>>> import numpy as np
>>> from numpy import linalg as LA
>>> np.set_printoptions(precision=2, suppress=True, linewidth=120, legacy="1.25")
>>> def rd(a):
...     return np.round(a, 2) + 0
... 
>>> arr = np.load("x.npy")
>>> arr
array([[-1,  0,  0,  0],
       [ 0, -2,  0,  0],
       [-1,  2, -1,  0],
       [-1, -2,  1, -1]])
>>> # triangular
>>> vec = np.array([2, 5, -2, -4])
>>> target = arr @ vec
>>> c, lr = np.zeros(4), 1 / LA.norm(arr, 2) ** 2
>>> for i in range(8):
...     c -= lr * arr.T @ (arr @ c - target)
...     if i % 2 == 0: print(i, round(LA.norm(arr @ c - target), 2))
... 
0 2.48
2 2.31
4 2.16
6 2.04
>>> rd(c)
array([ 0.45,  4.59, -1.02,  0.23])
>>> np.einsum("ii->", arr)
-5
>>> rd(LA.eigvals(arr))
array([-1., -1., -1., -2.])
>>> np.kron(np.eye(2, dtype=int), arr)
array([[-1,  0,  0,  0,  0,  0,  0,  0],
       [ 0, -2,  0,  0,  0,  0,  0,  0],
       [-1,  2, -1,  0,  0,  0,  0,  0],
       [-1, -2,  1, -1,  0,  0,  0,  0],
       [ 0,  0,  0,  0, -1,  0,  0,  0],
       [ 0,  0,  0,  0,  0, -2,  0,  0],
       [ 0,  0,  0,  0, -1,  2, -1,  0],
       [ 0,  0,  0,  0, -1, -2,  1, -1]])
>>> rd(LA.det(arr.T))
2.0
>>> rd(LA.det(arr[::-1]))
2.0
>>> W0 = np.loadtxt("case3.csv", delimiter=",")
>>> W0
array([[ 1., -2.,  0.,  0., -2.],
       [ 0., -1., -2.,  0., -1.],
       [ 0.,  0., -1., -1., -2.],
       [ 0.,  0.,  0.,  1., -1.],
       [ 0.,  0.,  0.,  0., -2.]])
>>> w1 = np.array([[-1, 0, 0], [-2, -1, 2], [2, 1, -2], [0, -2, -2], [3, 1, 3]])
>>> c = np.array([3, 2, 3])
>>> H = np.maximum(W0 @ w1 + c, 0)
>>> (H > 0).astype(int)
array([[0, 1, 0],
       [0, 0, 1],
       [0, 1, 1],
       [0, 0, 0],
       [0, 0, 0]])
>>> (H > 0).mean(axis=0)
array([0. , 0.4, 0.4])
>>> C = np.array([[-2, -1, 2], [-3, 2, -2], [-2, 1, -3]])
>>> w1 @ C
array([[  2,   1,  -2],
       [  3,   2,  -8],
       [ -3,  -2,   8],
       [ 10,  -6,  10],
       [-15,   2,  -5]])
>>> H @ C
array([[-6.,  4., -4.],
       [-4.,  2., -6.],
       [-5.,  3., -5.],
       [ 0.,  0.,  0.],
       [ 0.,  0.,  0.]])
>>> rng = np.random.default_rng(184)
>>> idx = rng.permutation(5)
>>> other = W0[:, idx] * rng.choice([-1, 1], 5)
>>> other
array([[-1.,  0., -0., -2.,  2.],
       [-0.,  0.,  2., -1.,  1.],
       [-0., -1.,  1.,  0.,  2.],
       [-0.,  1., -0.,  0.,  1.],
       [-0.,  0., -0.,  0.,  2.]])
>>> U, _, Vt = LA.svd(W0.T @ other)
>>> idx
array([0, 3, 2, 1, 4])
>>> rd(LA.lstsq(W0, other)[0])
array([[-1.,  0.,  0.,  0.,  0.],
       [ 0.,  0.,  0.,  1.,  0.],
       [ 0.,  0., -1.,  0.,  0.],
       [ 0.,  1.,  0.,  0.,  0.],
       [ 0.,  0.,  0.,  0., -1.]])
>>> mat = np.array([[-3, -1, 2, 0, -3],
...     [0, -3, 3, 1, 1],
...     [3, 1, 0, -3, -2],
...     [1, -1, 1, 1, 1]])
>>> mat
array([[-3, -1,  2,  0, -3],
       [ 0, -3,  3,  1,  1],
       [ 3,  1,  0, -3, -2],
       [ 1, -1,  1,  1,  1]])
>>> np.diff(mat, axis=0)
array([[ 3, -2,  1,  1,  4],
       [ 3,  4, -3, -4, -3],
       [-2, -2,  1,  4,  3]])
>>> LA.matrix_rank(mat)
4
>>> np.unravel_index(np.abs(mat).argmax(), mat.shape)
(0, 0)
>>> rd(LA.svd(mat, compute_uv=False))
array([5.91, 4.59, 3.83, 0.57])
>>> rd(LA.norm(mat))
8.43
>>> mat.mean(axis=0)
array([ 0.25, -1.  ,  1.5 , -0.25, -0.75])
>>> data = np.loadtxt("block16.csv", delimiter=",")
>>> data
array([[ 0., -2.,  2.,  1.],
       [ 1.,  0., -2.,  2.],
       [ 2.,  1.,  0., -2.],
       [-2.,  2.,  1.,  0.]])
>>> r0 = np.array([0, 3, 1, 2])
>>> other = data + np.outer(r0, np.eye(4)[0])
>>> LA.matrix_rank(LA.inv(other) - LA.inv(data), tol=1e-8)
1
>>> LA.matrix_rank(other - data)
1
>>> rd(LA.det(other) / LA.det(data)), rd(1 + LA.solve(data, r0)[0])
(2.36, 2.36)
>>> r0 = np.array([1, 1, 0, 2, 1, 2])
>>> m1 = 3 * np.eye(6) + np.outer(r0, r0)
>>> m1
array([[4., 1., 0., 2., 1., 2.],
       [1., 4., 0., 2., 1., 2.],
       [0., 0., 3., 0., 0., 0.],
       [2., 2., 0., 7., 2., 4.],
       [1., 1., 0., 2., 4., 2.],
       [2., 2., 0., 4., 2., 7.]])
>>> vec = np.ones(6)
>>> for _ in range(4):
...     vec = m1 @ vec
...     vec /= LA.norm(vec)
...     print(round(vec @ m1 @ vec, 2))
... 
13.83
13.99
14.0
14.0
>>> rd(vec)
array([0.3, 0.3, 0. , 0.6, 0.3, 0.6])
>>> rd(LA.eigvalsh(m1)[-1])
14.0
>>> idx = rng.permutation(6)
>>> other = m1[:, idx] * rng.choice([-1, 1], 6)
>>> other
array([[ 0., -4., -1., -2., -1.,  2.],
       [ 0., -1., -4., -2., -1.,  2.],
       [ 3., -0., -0., -0., -0.,  0.],
       [ 0., -2., -2., -7., -2.,  4.],
       [ 0., -1., -1., -2., -4.,  2.],
       [ 0., -2., -2., -4., -2.,  7.]])
>>> U, _, Vt = LA.svd(m1.T @ other)
>>> rd(U @ Vt)
array([[ 0., -1.,  0.,  0.,  0.,  0.],
       [ 0.,  0., -1.,  0.,  0.,  0.],
       [ 1.,  0.,  0.,  0.,  0.,  0.],
       [ 0.,  0.,  0., -1.,  0.,  0.],
       [ 0.,  0.,  0.,  0., -1.,  0.],
       [ 0.,  0.,  0.,  0.,  0.,  1.]])
>>> rd(LA.lstsq(m1, other)[0])
array([[ 0., -1.,  0.,  0.,  0.,  0.],
       [ 0.,  0., -1.,  0.,  0.,  0.],
       [ 1.,  0.,  0.,  0.,  0.,  0.],
       [ 0.,  0.,  0., -1.,  0.,  0.],
       [ 0.,  0.,  0.,  0., -1.,  0.],
       [ 0.,  0.,  0.,  0.,  0.,  1.]])
>>> t3 = np.stack([other, 3 * other, other[::-1]])
>>> LA.matrix_rank(t3.reshape(3, -1))
2
>>> t3.sum(axis=0)
array([[  0., -18.,  -6., -12.,  -6.,  15.],
       [  0.,  -5., -17., -10.,  -8.,  10.],
       [ 12.,  -2.,  -2.,  -7.,  -2.,   4.],
       [  3.,  -8.,  -8., -28.,  -8.,  16.],
       [  0.,  -5.,  -8., -10., -17.,  10.],
       [  0., -12.,  -9., -18.,  -9.,  30.]])
>>> t3.shape
(3, 6, 6)
>>> U, s, Vt = LA.svd(m1, full_matrices=False)
>>> rd(U.T @ U)
array([[1., 0., 0., 0., 0., 0.],
       [0., 1., 0., 0., 0., 0.],
       [0., 0., 1., 0., 0., 0.],
       [0., 0., 0., 1., 0., 0.],
       [0., 0., 0., 0., 1., 0.],
       [0., 0., 0., 0., 0., 1.]])
>>> rd(U.T @ m1 @ Vt.T)
array([[14.,  0.,  0.,  0.,  0.,  0.],
       [ 0.,  3.,  0.,  0.,  0.,  0.],
       [ 0.,  0.,  3.,  0.,  0.,  0.],
       [ 0.,  0.,  0.,  3.,  0.,  0.],
       [ 0.,  0.,  0.,  0.,  3.,  0.],
       [ 0.,  0.,  0.,  0.,  0.,  3.]])
>>> (s > 1e-8).sum()
6
>>> rd(np.sqrt((s ** 2).sum())), rd(LA.norm(m1))
(15.52, 15.52)
>>> feats = np.load("sample16.npy")
>>> feats
array([[ 2,  2, -3,  5,  3],
       [ 2,  2,  2, -3,  5],
       [-3,  2,  2,  2, -3],
       [ 5, -3,  2,  2,  2],
       [ 3,  5, -3,  2,  2]])
>>> # equal to its transpose
>>> q, vecs = LA.qr(feats[:, :2])[0], LA.qr(feats[:, 2:])[0]
>>> s = LA.svd(q.T @ vecs, compute_uv=False)
>>> rd(s)
array([0.9 , 0.44])
>>> rd(np.degrees(np.arccos(s.clip(0, 1))))
array([25.33, 64.14])
>>> [round(float(LA.det(feats[:i, :i])), 2) + 0 for i in range(1, 6)]
[2.0, 0.0, -50.0, -675.0, 4172.0]
>>> np.all(LA.eigvalsh(feats) > 0)
False
>>> t3 = np.stack([feats, -3 * feats, feats[::-1]])
>>> np.einsum("bij,cij->bc", t3, t3)
array([[ 224, -672,  136],
       [-672, 2016, -408],
       [ 136, -408,  224]])
>>> t3.sum(axis=0)
array([[-1,  1,  3, -8, -4],
       [ 1, -7, -2,  8, -8],
       [ 3, -2, -2, -2,  3],
       [-8,  8, -2, -7,  1],
       [-4, -8,  3,  1, -1]])
>>> A = np.load("test19.npy")
>>> A
array([[ 2,  3,  2],
       [ 4,  4,  5],
       [-5, -2,  2],
       [ 1,  4, -5],
       [ 2,  3,  2],
       [-3,  5,  2]])
>>> # rows 0 and 4 are equal
>>> q, vecs = LA.qr(A[:, :1])[0], LA.qr(A[:, 1:])[0]
>>> s = LA.svd(q.T @ vecs, compute_uv=False)
>>> rd(np.degrees(np.arccos(s.clip(0, 1))))
array([66.69])
>>> rd(s)
array([0.4])
>>> rd(LA.norm(q @ q.T - vecs @ vecs.T, 2))
1.0
>>> r0, r1 = A[2], A[4]
>>> r0 @ r0
33
>>> r0 @ r1
-12
>>> pr = (r0 @ r1) / (r0 @ r0) * r0
>>> rd(pr)
array([ 1.82,  0.73, -0.73])
>>> rd(r1 - pr)
array([0.18, 2.27, 2.73])
>>> np.outer(r0, r1)
array([[-10, -15, -10],
       [ -4,  -6,  -4],
       [  4,   6,   4]])
>>> U, s, Vt = LA.svd(A, full_matrices=False)
>>> rd(np.abs(Vt[0]))
array([0.49, 0.76, 0.42])
>>> rd(s)
array([10.32,  7.63,  6.26])
>>> (s > 1e-8).sum()
3
>>> np.allclose(U * s @ Vt, A)
True
>>> rd(Vt @ Vt.T)
array([[1., 0., 0.],
       [0., 1., 0.],
       [0., 0., 1.]])
>>> U.shape, s.shape, Vt.shape
((6, 3), (3,), (3, 3))
>>> rd(U.T @ U)
array([[1., 0., 0.],
       [0., 1., 0.],
       [0., 0., 1.]])
>>> F = np.load("layer17.npy")
>>> F
array([[ 14.,  10.,  -5.,   1.],
       [  0.,  -2.,   0.,   0.],
       [ 36.,  22., -13.,   3.],
       [-24., -16.,   8.,  -2.]])
>>> other = LA.inv(F)
>>> rd(F @ other)
array([[1., 0., 0., 0.],
       [0., 1., 0., 0.],
       [0., 0., 1., 0.],
       [0., 0., 0., 1.]])
>>> rd(other)
array([[ 0.5,  1. , -0.5, -0.5],
       [ 0. , -0.5,  0. ,  0. ],
       [ 0. ,  1. , -1. , -1.5],
       [-6. , -4. ,  2. , -0.5]])
>>> [round(float(x), 2) for x in LA.svd(other, compute_uv=False)[:3]]
[7.61, 2.08, 0.44]
>>> rd(np.abs(LA.svd(other)[2][-1]))
array([0.32, 0.02, 0.78, 0.53])
>>> rd(LA.norm(other, 2) / LA.norm(other))
0.96
>>> round(np.log10(LA.cond(other)))
3
>>> rd(LA.norm(F, 2) / LA.norm(F))
1.0
>>> round(np.log10(LA.cond(F)))
3
>>> np.argsort(-LA.norm(F, axis=0).round(6), kind="stable")[:3]
array([0, 1, 2])
>>> LA.cond(F) > 100
True
